% python3 -q
>>> import numpy as np
>>> np.set_printoptions(precision=3, suppress=True, linewidth=100, legacy="1.25")
>>> def tidy(a):
...     return np.round(a, 3) + 0
... 
>>> rng = np.random.default_rng(690)
>>> arr = np.eye(13, dtype=int)[rng.permutation(13)] * np.array([2, 1, 0, 0, 0, 0, 1, 0, 0, 2, 0, 3, 1])
>>> print(arr)
[[0 0 0 0 0 0 0 0 0 2 0 0 0]
 [0 0 0 0 0 0 1 0 0 0 0 0 0]
 [0 0 0 0 0 0 0 0 0 0 0 0 0]
 [2 0 0 0 0 0 0 0 0 0 0 0 0]
 [0 0 0 0 0 0 0 0 0 0 0 0 1]
 [0 0 0 0 0 0 0 0 0 0 0 0 0]
 [0 0 0 0 0 0 0 0 0 0 0 0 0]
 [0 1 0 0 0 0 0 0 0 0 0 0 0]
 [0 0 0 0 0 0 0 0 0 0 0 0 0]
 [0 0 0 0 0 0 0 0 0 0 0 0 0]
 [0 0 0 0 0 0 0 0 0 0 0 3 0]
 [0 0 0 0 0 0 0 0 0 0 0 0 0]
 [0 0 0 0 0 0 0 0 0 0 0 0 0]]
>>> np.allclose(arr[:-1].T @ np.linalg.lstsq(arr[:-1].T, arr[-1])[0], arr[-1])
True
>>> tidy(np.trace(np.linalg.pinv(arr) @ arr))
6.0
>>> np.unique(arr.round(6), axis=0).shape
(7, 13)
>>> print(np.argsort(-np.linalg.norm(arr, axis=0).round(6), kind="stable")[:3])
[11  0  9]
>>> np.linalg.matrix_rank(arr, rtol=0.1)
6
>>> tidy(np.linalg.det(arr))
0.0
>>> print(np.flatnonzero(np.linalg.matrix_power((arr != 0) + (arr.T != 0) + np.eye(13), 13)[12]))
[ 4 12]
>>> F = np.loadtxt("a.csv", delimiter=",")
>>> print(F)
[[ 0.1   -1.    -1.3   -1.3   -2.     0.     0.9   -0.1   -1.6   -1.5  ]
 [-0.651 -1.181 -0.293 -0.163  1.203  0.081 -0.072  0.444  1.734  0.635]
 [-0.4   -1.3   -0.2   -0.1    1.2    0.1   -0.2    0.3    1.6    0.7  ]
 [ 0.9    0.7   -0.1    0.7    0.    -0.3    1.    -1.1   -0.1    0.7  ]
 [ 1.5    0.3    0.2    0.7    0.5    0.1    0.6    0.5    0.9   -1.3  ]]
>>> x = np.array([0, 1, 1, 2, 0, 1, 1, 0, 0, 0])
>>> a = np.maximum(F @ x, 0)
>>> tidy(F.T @ a)
array([ 6.33,  2.67,  0.25,  3.71,  1.3 , -0.55,  4.26, -1.67,  2.07, -1.49])
>>> tidy(np.maximum(F @ x, 0) - np.maximum(-F @ x, 0))
array([-4.   , -1.791, -1.8  ,  2.7  ,  2.6  ])
>>> tidy(a)
array([0. , 0. , 0. , 2.7, 2.6])
>>> F * (a > 1e-9)[:, None]
array([[ 0. , -0. , -0. , -0. , -0. ,  0. ,  0. , -0. , -0. , -0. ],
       [-0. , -0. , -0. , -0. ,  0. ,  0. , -0. ,  0. ,  0. ,  0. ],
       [-0. , -0. , -0. , -0. ,  0. ,  0. , -0. ,  0. ,  0. ,  0. ],
       [ 0.9,  0.7, -0.1,  0.7,  0. , -0.3,  1. , -1.1, -0.1,  0.7],
       [ 1.5,  0.3,  0.2,  0.7,  0.5,  0.1,  0.6,  0.5,  0.9, -1.3]])
>>> tidy(np.maximum(F @ (3 * x), 0))
array([0. , 0. , 0. , 8.1, 7.8])
>>> print(np.flatnonzero(a > 1e-9))
[3 4]
>>> Y = F / np.sqrt((F ** 2).mean(axis=1, keepdims=True))
>>> np.linalg.matrix_rank(Y) == np.linalg.matrix_rank(F)
True
>>> Y = np.array([[-1, 0, 2, 1, 1, -2, 2, 2, 0, -2, -2, -2, 1],
...     [0, 1, 0, -1, -2, 2, -1, 2, -2, -1, 1, 2, 2],
...     [-2, -1, -1, 2, 0, -1, -1, -1, -2, -2, -2, -2, 0],
...     [-1, -1, -1, 2, -2, -2, -1, 2, 2, 0, 0, 2, -1],
...     [-1, -2, -2, -1, 0, -1, 2, -1, -2, -2, -1, -1, 0],
...     [2, -2, 0, 1, 1, 2, -1, 0, 1, 2, -1, -1, -1],
...     [1, 2, 0, -1, 0, 1, 1, 0, -1, 1, -2, 0, 0],
...     [0, -2, 0, 1, 2, -1, 2, 0, -1, -2, 0, 2, 0],
...     [1, 1, -1, 2, -2, -2, 2, -2, 0, 0, 1, -2, -2],
...     [1, -1, -1, 1, -1, 1, -2, 1, 0, 2, 0, 2, 0],
...     [-2, 1, -2, 0, -1, -1, -2, 1, -2, 2, -2, -2, 2],
...     [0, 0, 0, -2, -1, 0, 0, 1, -2, 0, -1, 2, -1],
...     [2, 0, 0, -1, -2, 2, 2, 2, 2, 0, 2, 1, 1]])
>>> m1 = np.tril(Y)
>>> m1
array([[-1,  0,  0,  0,  0,  0,  0,  0,  0,  0,  0,  0,  0],
       [ 0,  1,  0,  0,  0,  0,  0,  0,  0,  0,  0,  0,  0],
       [-2, -1, -1,  0,  0,  0,  0,  0,  0,  0,  0,  0,  0],
       [-1, -1, -1,  2,  0,  0,  0,  0,  0,  0,  0,  0,  0],
       [-1, -2, -2, -1,  0,  0,  0,  0,  0,  0,  0,  0,  0],
       [ 2, -2,  0,  1,  1,  2,  0,  0,  0,  0,  0,  0,  0],
       [ 1,  2,  0, -1,  0,  1,  1,  0,  0,  0,  0,  0,  0],
       [ 0, -2,  0,  1,  2, -1,  2,  0,  0,  0,  0,  0,  0],
       [ 1,  1, -1,  2, -2, -2,  2, -2,  0,  0,  0,  0,  0],
       [ 1, -1, -1,  1, -1,  1, -2,  1,  0,  2,  0,  0,  0],
       [-2,  1, -2,  0, -1, -1, -2,  1, -2,  2, -2,  0,  0],
       [ 0,  0,  0, -2, -1,  0,  0,  1, -2,  0, -1,  2,  0],
       [ 2,  0,  0, -1, -2,  2,  2,  2,  2,  0,  2,  1,  1]])
>>> print(np.argsort(-np.linalg.norm(m1, axis=0).round(6), kind="stable")[:3])
[0 1 6]
>>> np.linalg.matrix_rank(m1, rtol=0.1)
9
>>> np.linalg.cond(m1) > 100
True
>>> M = np.load("arr.npy")
>>> M
array([[ 0,  3,  1,  0, -3, -6, -3, -1],
       [-3,  0, -3, -2,  3, -2,  1, -4],
       [-1,  3,  0, -6,  0, -2,  0,  1],
       [ 0,  2,  6,  0, -4,  5, -3,  1],
       [ 3, -3,  0,  4,  0,  0, -5, -1],
       [ 6,  2,  2, -5,  0,  0,  2,  1],
       [ 3, -1,  0,  3,  5, -2,  0, -2],
       [ 1,  4, -1, -1,  1, -1,  2,  0]])
>>> idx = rng.permutation(8)
>>> idx
array([7, 2, 1, 4, 0, 3, 5, 6])
>>> Y = M[idx][:, idx]
>>> np.trace(Y)
0
>>> Y
array([[ 0, -1,  4,  1,  1, -1, -1,  2],
       [ 1,  0,  3,  0, -1, -6, -2,  0],
       [-4, -3,  0,  3, -3, -2, -2,  1],
       [-1,  0, -3,  0,  3,  4,  0, -5],
       [-1,  1,  3, -3,  0,  0, -6, -3],
       [ 1,  6,  2, -4,  0,  0,  5, -3],
       [ 1,  2,  2,  0,  6, -5,  0,  2],
       [-2,  0, -1,  5,  3,  3, -2,  0]])
>>> tidy(np.linalg.det(Y)), tidy(np.linalg.det(M[idx]))
(788544.0, 788544.0)
>>> np.allclose(Y, M)
False
>>> print(np.diag(Y))
[0 0 0 0 0 0 0 0]
>>> x = np.array([-1, -2, -2, -2, 2, 0, -3, 3])
>>> print(x @ M @ x)
0
>>> Q = np.linalg.solve(np.eye(8) - M, np.eye(8) + M)
>>> tidy(np.linalg.det(Q))
1.0
>>> tidy(Q @ Q.T)
array([[1., 0., 0., 0., 0., 0., 0., 0.],
       [0., 1., 0., 0., 0., 0., 0., 0.],
       [0., 0., 1., 0., 0., 0., 0., 0.],
       [0., 0., 0., 1., 0., 0., 0., 0.],
       [0., 0., 0., 0., 1., 0., 0., 0.],
       [0., 0., 0., 0., 0., 1., 0., 0.],
       [0., 0., 0., 0., 0., 0., 1., 0.],
       [0., 0., 0., 0., 0., 0., 0., 1.]])
>>> Y = np.array([[-7, -4],
...     [1, 2],
...     [6, -2],
...     [5, 4],
...     [3, -2],
...     [-8, -3],
...     [-3, -6],
...     [-1, 3]])
>>> Y.T @ M.T
array([[ 58,  19,  -5,  -6,  12, -60,  26,  -9],
       [ 43,  -8,  -5,   6,  25, -53, -12,  -9]])
>>> np.einsum("ij->j", M)
array([ 9, 10,  5, -7,  2, -8, -6, -5])
>>> np.vstack([M, Y.T]).shape
(10, 8)
>>> np.linalg.matrix_rank(M @ Y)
2
>>> idx = rng.permutation(8)
>>> Y = M[:, idx] * rng.choice([-1, 1], 8)
>>> Y
array([[-3,  0,  0,  1, -6, -1,  3,  3],
       [ 0, -2, -3, -3, -2, -4, -1, -3],
       [-3, -6, -1,  0, -2,  1,  0,  0],
       [-2,  0,  0,  6,  5,  1,  3,  4],
       [ 3,  4,  3,  0,  0, -1,  5,  0],
       [-2, -5,  6,  2,  0,  1, -2,  0],
       [ 1,  3,  3,  0, -2, -2,  0, -5],
       [-4, -1,  1, -1, -1,  0, -2, -1]])
>>> U, _, Vh = np.linalg.svd(M.T @ Y)
>>> tidy(U @ Vh)
array([[ 0.,  0.,  1.,  0.,  0.,  0.,  0.,  0.],
       [-1.,  0.,  0.,  0.,  0.,  0.,  0.,  0.],
       [ 0.,  0.,  0.,  1.,  0.,  0.,  0.,  0.],
       [ 0.,  1.,  0.,  0.,  0.,  0.,  0.,  0.],
       [ 0.,  0.,  0.,  0.,  0.,  0.,  0., -1.],
       [ 0.,  0.,  0.,  0.,  1.,  0.,  0.,  0.],
       [ 0.,  0.,  0.,  0.,  0.,  0., -1.,  0.],
       [ 0.,  0.,  0.,  0.,  0.,  1.,  0.,  0.]])
>>> print(idx)
[1 3 0 2 5 7 6 4]
>>> print(tidy(np.linalg.lstsq(M, Y)[0]))
[[ 0.  0.  1.  0.  0.  0.  0.  0.]
 [-1.  0.  0.  0.  0.  0.  0.  0.]
 [ 0.  0.  0.  1.  0.  0.  0.  0.]
 [ 0.  1.  0.  0.  0.  0.  0.  0.]
 [ 0.  0.  0.  0.  0.  0.  0. -1.]
 [ 0.  0.  0.  0.  1.  0.  0.  0.]
 [ 0.  0.  0.  0.  0.  0. -1.  0.]
 [ 0.  0.  0.  0.  0.  1.  0.  0.]]
>>> np.linalg.norm(Y, axis=1).argmax()
3
>>> tidy(np.linalg.norm(Y, axis=1))
array([8.062, 7.211, 7.141, 9.539, 7.746, 8.602, 7.211, 5.   ])
>>> Y[2] @ Y[7]
19
>>> tidy(np.linalg.norm(Y) ** 2 / np.linalg.norm(Y, 2) ** 2)
3.301
>>> print(tidy(np.linalg.norm(Y, "nuc")))
53.271
>>> tidy(np.linalg.norm(Y[2], 1)), tidy(np.linalg.norm(Y[2], np.inf))
(13.0, 6.0)
>>> tidy(np.linalg.norm(Y, axis=0))
array([7.211, 9.539, 8.062, 7.141, 8.602, 5.   , 7.211, 7.746])
>>> tidy(np.linalg.norm(Y, 2))
11.932
>>> mat = np.load("layer18.npy")
>>> print(tidy(mat))
[[0.242 0.091 0.121 0.121 0.152 0.273]
 [0.048 0.095 0.095 0.238 0.381 0.143]
 [0.065 0.161 0.29  0.226 0.032 0.226]
 [0.154 0.    0.154 0.692 0.    0.   ]
 [0.162 0.243 0.135 0.135 0.081 0.243]
 [0.364 0.091 0.    0.136 0.091 0.318]]
>>> print(tidy(mat.reshape(-1, 2)))
[[0.242 0.091]
 [0.121 0.121]
 [0.152 0.273]
 [0.048 0.095]
 [0.095 0.238]
 [0.381 0.143]
 [0.065 0.161]
 [0.29  0.226]
 [0.032 0.226]
 [0.154 0.   ]
 [0.154 0.692]
 [0.    0.   ]
 [0.162 0.243]
 [0.135 0.135]
 [0.081 0.243]
 [0.364 0.091]
 [0.    0.136]
 [0.091 0.318]]
>>> blk = mat.reshape(6, 2, -1)
>>> tidy(blk[:, 0])
array([[0.242, 0.091, 0.121],
       [0.048, 0.095, 0.095],
       [0.065, 0.161, 0.29 ],
       [0.154, 0.   , 0.154],
       [0.162, 0.243, 0.135],
       [0.364, 0.091, 0.   ]])
>>> tidy(blk.sum(axis=1))
array([[0.364, 0.242, 0.394],
       [0.286, 0.476, 0.238],
       [0.29 , 0.194, 0.516],
       [0.846, 0.   , 0.154],
       [0.297, 0.324, 0.378],
       [0.5  , 0.182, 0.318]])
>>> print(tidy(np.einsum("ihd,ihd->ih", blk, blk)))
[[0.082 0.112]
 [0.02  0.222]
 [0.114 0.103]
 [0.047 0.479]
 [0.104 0.084]
 [0.14  0.128]]
>>> np.einsum("ihd,jhd->hij", blk, blk).shape
(2, 6, 6)
>>> tidy(blk.transpose(1, 0, 2))
array([[[0.242, 0.091, 0.121],
        [0.048, 0.095, 0.095],
        [0.065, 0.161, 0.29 ],
        [0.154, 0.   , 0.154],
        [0.162, 0.243, 0.135],
        [0.364, 0.091, 0.   ]],

       [[0.121, 0.152, 0.273],
        [0.238, 0.381, 0.143],
        [0.226, 0.032, 0.226],
        [0.692, 0.   , 0.   ],
        [0.135, 0.081, 0.243],
        [0.136, 0.091, 0.318]]])
>>> Y = mat / np.linalg.norm(mat, axis=1, keepdims=True)
>>> cov = Y @ Y.T
>>> np.argwhere(np.triu(np.abs(cov) > 0.95, 1))
array([], shape=(0, 2), dtype=int64)
>>> print(tidy(np.linalg.norm(Y, axis=1)))
[1. 1. 1. 1. 1. 1.]
>>> (np.abs(cov) > 0.9).astype(int)
array([[1, 0, 0, 0, 1, 1],
       [0, 1, 0, 0, 0, 0],
       [0, 0, 1, 0, 0, 0],
       [0, 0, 0, 1, 0, 0],
       [1, 0, 0, 0, 1, 0],
       [1, 0, 0, 0, 0, 1]])
>>> tidy(np.degrees(np.arccos(np.clip(cov[2, 4], -1, 1))))
28.848
>>> tidy(cov[2])
array([0.776, 0.629, 1.   , 0.623, 0.876, 0.595])
>>> (cov - 2 * np.eye(6)).round(6).argmax(axis=1)
array([5, 0, 4, 2, 0, 0])
>>> E = np.loadtxt("case7.csv", delimiter=",")
>>> E
array([[ 2.,  1., -2.,  1., -1., -1.,  0.,  0.,  2., -1.,  0.,  2., -3.,  1.],
       [ 2.,  1., -2.,  1., -1., -1.,  0.,  0.,  2., -1.,  0.,  2., -3.,  1.],
       [ 4.,  3.,  0.,  3.,  1.,  1.,  2.,  2.,  4.,  1.,  2.,  4., -1.,  3.],
       [ 4.,  3.,  0.,  3.,  1.,  1.,  2.,  2.,  4.,  1.,  2.,  4., -1.,  3.],
       [ 0., -1., -4., -1., -3., -3., -2., -2.,  0., -3., -2.,  0., -5., -1.],
       [ 6.,  5.,  2.,  5.,  3.,  3.,  4.,  4.,  6.,  3.,  4.,  6.,  1.,  5.],
       [ 1.,  0., -3.,  0., -2., -2., -1., -1.,  1., -2., -1.,  1., -4.,  0.],
       [ 4.,  3.,  0.,  3.,  1.,  1.,  2.,  2.,  4.,  1.,  2.,  4., -1.,  3.],
       [ 0., -1., -4., -1., -3., -3., -2., -2.,  0., -3., -2.,  0., -5., -1.],
       [ 2.,  1., -2.,  1., -1., -1.,  0.,  0.,  2., -1.,  0.,  2., -3.,  1.],
       [ 2.,  1., -2.,  1., -1., -1.,  0.,  0.,  2., -1.,  0.,  2., -3.,  1.],
       [ 5.,  4.,  1.,  4.,  2.,  2.,  3.,  3.,  5.,  2.,  3.,  5.,  0.,  4.],
       [ 3.,  2., -1.,  2.,  0.,  0.,  1.,  1.,  3.,  0.,  1.,  3., -2.,  2.],
       [ 1.,  0., -3.,  0., -2., -2., -1., -1.,  1., -2., -1.,  1., -4.,  0.],
       [ 2.,  1., -2.,  1., -1., -1.,  0.,  0.,  2., -1.,  0.,  2., -3.,  1.]])
>>> np.abs(np.diag(np.linalg.qr(E)[1])) > 1e-9
array([ True,  True, False, False, False, False, False, False, False, False, False, False, False,
       False])
>>> np.unique(E.round(6), axis=0).shape
(7, 14)
>>> np.allclose(E[:-1].T @ np.linalg.lstsq(E[:-1].T, E[-1])[0], E[-1])
True
